$ python -q
>>> import numpy as np
>>> np.set_printoptions(suppress=True, linewidth=140)
>>> mat = np.load("sample18.npy")
>>> mat
array([[ 3, 12,  3,  5,  9, 10, 11,  8,  7, 11],
       [13,  9,  7, 10,  8, 13, 18,  5,  5, 12],
       [ 8, 10,  5, 10, 10, 12, 16,  5,  8, 11],
       [13,  5,  5,  9,  9,  4, 15,  2,  8,  6],
       [17, 18,  9, 12, 17, 14, 25, 12, 12, 13],
       [ 8, 11,  4,  7, 10, 12,  9,  9, 10, 13],
       [ 7,  5,  2,  1,  3,  4,  5,  5,  8,  5],
       [ 8,  7,  3,  4,  8,  2, 10,  5,  7,  6],
       [ 0,  0,  0,  0,  0,  0,  0,  0,  0,  0],
       [ 5,  1,  2,  3,  0,  5,  4,  0,  0,  5],
       [ 0,  0,  0,  0,  0,  0,  0,  0,  0,  0],
       [ 8,  6,  3,  5,  4,  7,  9,  5,  4, 10],
       [ 6,  6,  3,  4,  1,  6,  6,  3,  5,  3],
       [15, 16,  8, 13, 17, 16, 22, 12, 15, 20],
       [16, 16,  9, 12, 10, 19, 21,  6, 11, 15],
       [ 5,  4,  2,  5,  6,  4,  7,  0,  6,  5],
       [ 4,  3,  2,  4,  5,  6,  3,  2,  6,  8],
       [ 9,  3,  4,  3,  7,  2,  6,  2,  6,  5],
       [ 6,  9,  1,  2,  4,  4,  9,  8,  9,  6],
       [ 3,  4,  0,  0,  0,  2,  4,  3,  5,  1],
       [11,  5,  3,  7,  5,  9, 13,  4,  5,  8],
       [ 9,  3,  4,  3,  7,  2,  6,  2,  6,  5],
       [ 8, 12,  5,  4, 11,  6, 14,  8,  7,  8],
       [10, 11,  6,  7, 15, 10, 15, 11,  7, 13],
       [ 7, 12,  2,  3,  5,  8, 10, 10,  9,  6],
       [ 4, 13,  4,  3,  8, 10, 10, 10,  4,  7],
       [ 5,  2,  2,  2,  4,  0,  5,  0,  3,  1],
       [ 0,  5,  2,  0,  3,  4,  4,  3,  0,  2],
       [ 5,  3,  2,  3,  0,  2,  5,  1,  5,  3],
       [ 6,  9,  1,  2,  4,  4,  9,  8,  9,  6],
       [17, 10,  6,  6,  7,  6, 15,  6, 16,  9],
       [13, 17,  7, 10, 13, 12, 21,  9, 15, 15],
       [11, 10,  3,  5,  4,  9, 13,  8,  9, 11],
       [ 5,  4,  3,  2,  4,  6,  2,  4,  3,  4],
       [13,  4,  5, 10,  5,  9, 14,  2,  5, 10],
       [ 6,  4,  1,  4,  5,  4,  9,  4,  5,  3],
       [10,  5,  3,  5,  8,  6, 10,  6,  8,  7],
       [ 6,  6,  3,  4,  1,  6,  6,  3,  5,  3],
       [ 4,  6,  4,  1,  6,  6,  5,  5,  3,  6],
       [ 9,  9,  6,  4,  6,  8, 10,  6,  8,  9],
       [10,  7,  5,  8,  6, 15,  8,  4,  6, 13],
       [ 3,  9,  2,  0,  3,  6,  8,  6,  5,  3],
       [ 3, 12,  3,  5,  9, 10, 11,  8,  7, 11],
       [ 0,  0,  0,  0,  0,  0,  0,  0,  0,  0],
       [ 9,  6,  4,  8,  6,  8, 11,  4,  5,  5],
       [ 0,  0,  0,  0,  0,  0,  0,  0,  0,  0],
       [11, 10,  3,  5,  4,  9, 13,  8,  9, 11],
       [ 1, 10,  3,  4,  6, 12,  7,  5,  3,  6],
       [ 0,  2,  0,  3,  2,  4,  2,  0,  3,  4]])
>>> mat @ mat
Traceback (most recent call last):
  File "<python-input-4>", line 1, in <module>
    mat @ mat
    ~~~~^~~~~
ValueError: matmul: Input operand 1 has a mismatch in its core dimension 0, with gufunc signature (n?,k),(k,m?)->(n?,m?) (size 49 is different from 10)
>>> gram = mat.T @ mat
>>> np.allclose(gram, gram.T)
True
>>> np.diag(gram)
array([3530, 3545,  800, 1633, 2525, 3245, 5948, 1711, 2548, 3412])
>>> np.linalg.matrix_rank(gram)
np.int64(10)
>>> (mat @ mat.T).shape
(49, 49)
>>> np.round(np.linalg.eigvalsh(gram)[::-1], 2)
array([27009.05,   687.73,   480.8 ,   275.12,   200.99,   100.87,    80.82,    41.5 ,    14.16,     5.97])
>>> gram
array([[3530, 3091, 1596, 2254, 2650, 2974, 4385, 2062, 2811, 3194],
       [3091, 3545, 1543, 2107, 2776, 3192, 4372, 2388, 2805, 3267],
       [1596, 1543,  800, 1082, 1335, 1500, 2088, 1002, 1282, 1555],
       [2254, 2107, 1082, 1633, 1854, 2149, 2983, 1352, 1803, 2230],
       [2650, 2776, 1335, 1854, 2525, 2562, 3657, 1884, 2287, 2749],
       [2974, 3192, 1500, 2149, 2562, 3245, 4085, 2102, 2508, 3207],
       [4385, 4372, 2088, 2983, 3657, 4085, 5948, 2898, 3656, 4286],
       [2062, 2388, 1002, 1352, 1884, 2102, 2898, 1711, 1898, 2201],
       [2811, 2805, 1282, 1803, 2287, 2508, 3656, 1898, 2548, 2729],
       [3194, 3267, 1555, 2230, 2749, 3207, 4286, 2201, 2729, 3412]])
>>> t = np.radians(60)
>>> Rm = np.eye(10)
>>> Rm[4, 4] = Rm[6, 6] = np.cos(t)
>>> Rm[4, 6], Rm[6, 4] = -np.sin(t), np.sin(t)
>>> Rm.round(2)
array([[ 1.  ,  0.  ,  0.  ,  0.  ,  0.  ,  0.  ,  0.  ,  0.  ,  0.  ,  0.  ],
       [ 0.  ,  1.  ,  0.  ,  0.  ,  0.  ,  0.  ,  0.  ,  0.  ,  0.  ,  0.  ],
       [ 0.  ,  0.  ,  1.  ,  0.  ,  0.  ,  0.  ,  0.  ,  0.  ,  0.  ,  0.  ],
       [ 0.  ,  0.  ,  0.  ,  1.  ,  0.  ,  0.  ,  0.  ,  0.  ,  0.  ,  0.  ],
       [ 0.  ,  0.  ,  0.  ,  0.  ,  0.5 ,  0.  , -0.87,  0.  ,  0.  ,  0.  ],
       [ 0.  ,  0.  ,  0.  ,  0.  ,  0.  ,  1.  ,  0.  ,  0.  ,  0.  ,  0.  ],
       [ 0.  ,  0.  ,  0.  ,  0.  ,  0.87,  0.  ,  0.5 ,  0.  ,  0.  ,  0.  ],
       [ 0.  ,  0.  ,  0.  ,  0.  ,  0.  ,  0.  ,  0.  ,  1.  ,  0.  ,  0.  ],
       [ 0.  ,  0.  ,  0.  ,  0.  ,  0.  ,  0.  ,  0.  ,  0.  ,  1.  ,  0.  ],
       [ 0.  ,  0.  ,  0.  ,  0.  ,  0.  ,  0.  ,  0.  ,  0.  ,  0.  ,  1.  ]])
>>> out = gram @ Rm.T
>>> np.round(np.linalg.svd(gram, compute_uv=False), 2), np.round(np.linalg.svd(out, compute_uv=False), 2)
(array([27009.05,   687.73,   480.8 ,   275.12,   200.99,   100.87,    80.82,    41.5 ,    14.16,     5.97]), array([27009.05,   687.73,   480.8 ,   275.12,   200.99,   100.87,    80.82,    41.5 ,    14.16,     5.97]))
>>> np.allclose(np.linalg.norm(gram, axis=1), np.linalg.norm(out, axis=1))
True
>>> np.round(np.abs(out - gram).max(axis=0), 2)
array([   0.  ,    0.  ,    0.  ,    0.  , 6979.62,    0.  ,  358.21,    0.  ,    0.  ,    0.  ])
>>> J = 0.7 ** np.abs(np.subtract.outer(np.arange(11), np.arange(11)))
>>> J.round(2)
array([[1.  , 0.7 , 0.49, 0.34, 0.24, 0.17, 0.12, 0.08, 0.06, 0.04, 0.03],
       [0.7 , 1.  , 0.7 , 0.49, 0.34, 0.24, 0.17, 0.12, 0.08, 0.06, 0.04],
       [0.49, 0.7 , 1.  , 0.7 , 0.49, 0.34, 0.24, 0.17, 0.12, 0.08, 0.06],
       [0.34, 0.49, 0.7 , 1.  , 0.7 , 0.49, 0.34, 0.24, 0.17, 0.12, 0.08],
       [0.24, 0.34, 0.49, 0.7 , 1.  , 0.7 , 0.49, 0.34, 0.24, 0.17, 0.12],
       [0.17, 0.24, 0.34, 0.49, 0.7 , 1.  , 0.7 , 0.49, 0.34, 0.24, 0.17],
       [0.12, 0.17, 0.24, 0.34, 0.49, 0.7 , 1.  , 0.7 , 0.49, 0.34, 0.24],
       [0.08, 0.12, 0.17, 0.24, 0.34, 0.49, 0.7 , 1.  , 0.7 , 0.49, 0.34],
       [0.06, 0.08, 0.12, 0.17, 0.24, 0.34, 0.49, 0.7 , 1.  , 0.7 , 0.49],
       [0.04, 0.06, 0.08, 0.12, 0.17, 0.24, 0.34, 0.49, 0.7 , 1.  , 0.7 ],
       [0.03, 0.04, 0.06, 0.08, 0.12, 0.17, 0.24, 0.34, 0.49, 0.7 , 1.  ]])
>>> # symmetric
>>> w, evecs = np.linalg.eigvalsh(J)
Traceback (most recent call last):
  File "<python-input-24>", line 1, in <module>
    w, evecs = np.linalg.eigvalsh(J)
    ^^^^^^^^
ValueError: too many values to unpack (expected 2)
>>> w, evecs = np.linalg.eigh(J)
>>> np.round(np.abs(evecs[:, -1]), 2)
array([0.2 , 0.26, 0.3 , 0.33, 0.35, 0.36, 0.35, 0.33, 0.3 , 0.26, 0.2 ])
>>> (w > 1e-8).sum(), (w < -1e-8).sum()
(np.int64(11), np.int64(0))
>>> np.round(evecs.T @ J @ evecs, 2) + 0
array([[0.18, 0.  , 0.  , 0.  , 0.  , 0.  , 0.  , 0.  , 0.  , 0.  , 0.  ],
       [0.  , 0.19, 0.  , 0.  , 0.  , 0.  , 0.  , 0.  , 0.  , 0.  , 0.  ],
       [0.  , 0.  , 0.21, 0.  , 0.  , 0.  , 0.  , 0.  , 0.  , 0.  , 0.  ],
       [0.  , 0.  , 0.  , 0.24, 0.  , 0.  , 0.  , 0.  , 0.  , 0.  , 0.  ],
       [0.  , 0.  , 0.  , 0.  , 0.3 , 0.  , 0.  , 0.  , 0.  , 0.  , 0.  ],
       [0.  , 0.  , 0.  , 0.  , 0.  , 0.38, 0.  , 0.  , 0.  , 0.  , 0.  ],
       [0.  , 0.  , 0.  , 0.  , 0.  , 0.  , 0.53, 0.  , 0.  , 0.  , 0.  ],
       [0.  , 0.  , 0.  , 0.  , 0.  , 0.  , 0.  , 0.8 , 0.  , 0.  , 0.  ],
       [0.  , 0.  , 0.  , 0.  , 0.  , 0.  , 0.  , 0.  , 1.33, 0.  , 0.  ],
       [0.  , 0.  , 0.  , 0.  , 0.  , 0.  , 0.  , 0.  , 0.  , 2.46, 0.  ],
       [0.  , 0.  , 0.  , 0.  , 0.  , 0.  , 0.  , 0.  , 0.  , 0.  , 4.39]])
>>> np.round(evecs.T @ evecs, 2) + 0
array([[1., 0., 0., 0., 0., 0., 0., 0., 0., 0., 0.],
       [0., 1., 0., 0., 0., 0., 0., 0., 0., 0., 0.],
       [0., 0., 1., 0., 0., 0., 0., 0., 0., 0., 0.],
       [0., 0., 0., 1., 0., 0., 0., 0., 0., 0., 0.],
       [0., 0., 0., 0., 1., 0., 0., 0., 0., 0., 0.],
       [0., 0., 0., 0., 0., 1., 0., 0., 0., 0., 0.],
       [0., 0., 0., 0., 0., 0., 1., 0., 0., 0., 0.],
       [0., 0., 0., 0., 0., 0., 0., 1., 0., 0., 0.],
       [0., 0., 0., 0., 0., 0., 0., 0., 1., 0., 0.],
       [0., 0., 0., 0., 0., 0., 0., 0., 0., 1., 0.],
       [0., 0., 0., 0., 0., 0., 0., 0., 0., 0., 1.]])
>>> w, evecs = np.linalg.eigh(J)
>>> vec = np.array([2, -1, -1, 0, -2, 2, 2, -1, -2, 1, 1])
>>> round(np.abs(J).sum(axis=1).max(), 2), np.round(np.abs(w).max(), 2)
(np.float64(4.88), np.float64(4.39))
>>> (np.sign(evecs[:, -1].round(6)) == np.sign(evecs[0, -1].round(6))).astype(int)
array([1, 1, 1, 1, 1, 1, 1, 1, 1, 1, 1])
>>> round(float(vec @ J @ vec / (vec @ vec)), 2), np.round(w[0], 2), round(w[-1], 2)
(0.41, np.float64(0.18), np.float64(4.39))
>>> np.round(np.linalg.eigvalsh(J[1:, 1:]), 2)
array([0.18, 0.19, 0.22, 0.26, 0.33, 0.46, 0.69, 1.17, 2.25, 4.25])
>>> rng = np.random.default_rng(4952)
>>> lab = rng.permutation(11)
>>> out = J[:, lab] * rng.choice([-1, 1], 11)
>>> out.round(2)
array([[-0.06,  0.04, -0.24,  0.03,  0.34,  0.49,  0.17, -1.  ,  0.7 , -0.08,  0.12],
       [-0.08,  0.06, -0.34,  0.04,  0.49,  0.7 ,  0.24, -0.7 ,  1.  , -0.12,  0.17],
       [-0.12,  0.08, -0.49,  0.06,  0.7 ,  1.  ,  0.34, -0.49,  0.7 , -0.17,  0.24],
       [-0.17,  0.12, -0.7 ,  0.08,  1.  ,  0.7 ,  0.49, -0.34,  0.49, -0.24,  0.34],
       [-0.24,  0.17, -1.  ,  0.12,  0.7 ,  0.49,  0.7 , -0.24,  0.34, -0.34,  0.49],
       [-0.34,  0.24, -0.7 ,  0.17,  0.49,  0.34,  1.  , -0.17,  0.24, -0.49,  0.7 ],
       [-0.49,  0.34, -0.49,  0.24,  0.34,  0.24,  0.7 , -0.12,  0.17, -0.7 ,  1.  ],
       [-0.7 ,  0.49, -0.34,  0.34,  0.24,  0.17,  0.49, -0.08,  0.12, -1.  ,  0.7 ],
       [-1.  ,  0.7 , -0.24,  0.49,  0.17,  0.12,  0.34, -0.06,  0.08, -0.7 ,  0.49],
       [-0.7 ,  1.  , -0.17,  0.7 ,  0.12,  0.08,  0.24, -0.04,  0.06, -0.49,  0.34],
       [-0.49,  0.7 , -0.12,  1.  ,  0.08,  0.06,  0.17, -0.03,  0.04, -0.34,  0.24]])
>>> left, _, VT = np.linalg.svd(J.T @ out)
>>> np.round(left @ VT, 2) + 0
array([[ 0.,  0.,  0.,  0.,  0.,  0.,  0., -1.,  0.,  0.,  0.],
       [ 0.,  0.,  0.,  0.,  0.,  0.,  0.,  0.,  1.,  0.,  0.],
       [ 0.,  0.,  0.,  0.,  0.,  1.,  0.,  0.,  0.,  0.,  0.],
       [ 0.,  0.,  0.,  0.,  1.,  0.,  0.,  0.,  0.,  0.,  0.],
       [ 0.,  0., -1.,  0.,  0.,  0.,  0.,  0.,  0.,  0.,  0.],
       [ 0.,  0.,  0.,  0.,  0.,  0.,  1.,  0.,  0.,  0.,  0.],
       [ 0.,  0.,  0.,  0.,  0.,  0.,  0.,  0.,  0.,  0.,  1.],
       [ 0.,  0.,  0.,  0.,  0.,  0.,  0.,  0.,  0., -1.,  0.],
       [-1.,  0.,  0.,  0.,  0.,  0.,  0.,  0.,  0.,  0.,  0.],
       [ 0.,  1.,  0.,  0.,  0.,  0.,  0.,  0.,  0.,  0.,  0.],
       [ 0.,  0.,  0.,  1.,  0.,  0.,  0.,  0.,  0.,  0.,  0.]])
>>> np.round(np.linalg.lstsq(J, out)[0], 2) + 0
array([[ 0.,  0.,  0.,  0.,  0.,  0.,  0., -1.,  0.,  0.,  0.],
       [ 0.,  0.,  0.,  0.,  0.,  0.,  0.,  0.,  1.,  0.,  0.],
       [ 0.,  0.,  0.,  0.,  0.,  1.,  0.,  0.,  0.,  0.,  0.],
       [ 0.,  0.,  0.,  0.,  1.,  0.,  0.,  0.,  0.,  0.,  0.],
       [ 0.,  0., -1.,  0.,  0.,  0.,  0.,  0.,  0.,  0.,  0.],
       [ 0.,  0.,  0.,  0.,  0.,  0.,  1.,  0.,  0.,  0.,  0.],
       [ 0.,  0.,  0.,  0.,  0.,  0.,  0.,  0.,  0.,  0.,  1.],
       [ 0.,  0.,  0.,  0.,  0.,  0.,  0.,  0.,  0., -1.,  0.],
       [-1.,  0.,  0.,  0.,  0.,  0.,  0.,  0.,  0.,  0.,  0.],
       [ 0.,  1.,  0.,  0.,  0.,  0.,  0.,  0.,  0.,  0.,  0.],
       [ 0.,  0.,  0.,  1.,  0.,  0.,  0.,  0.,  0.,  0.,  0.]])
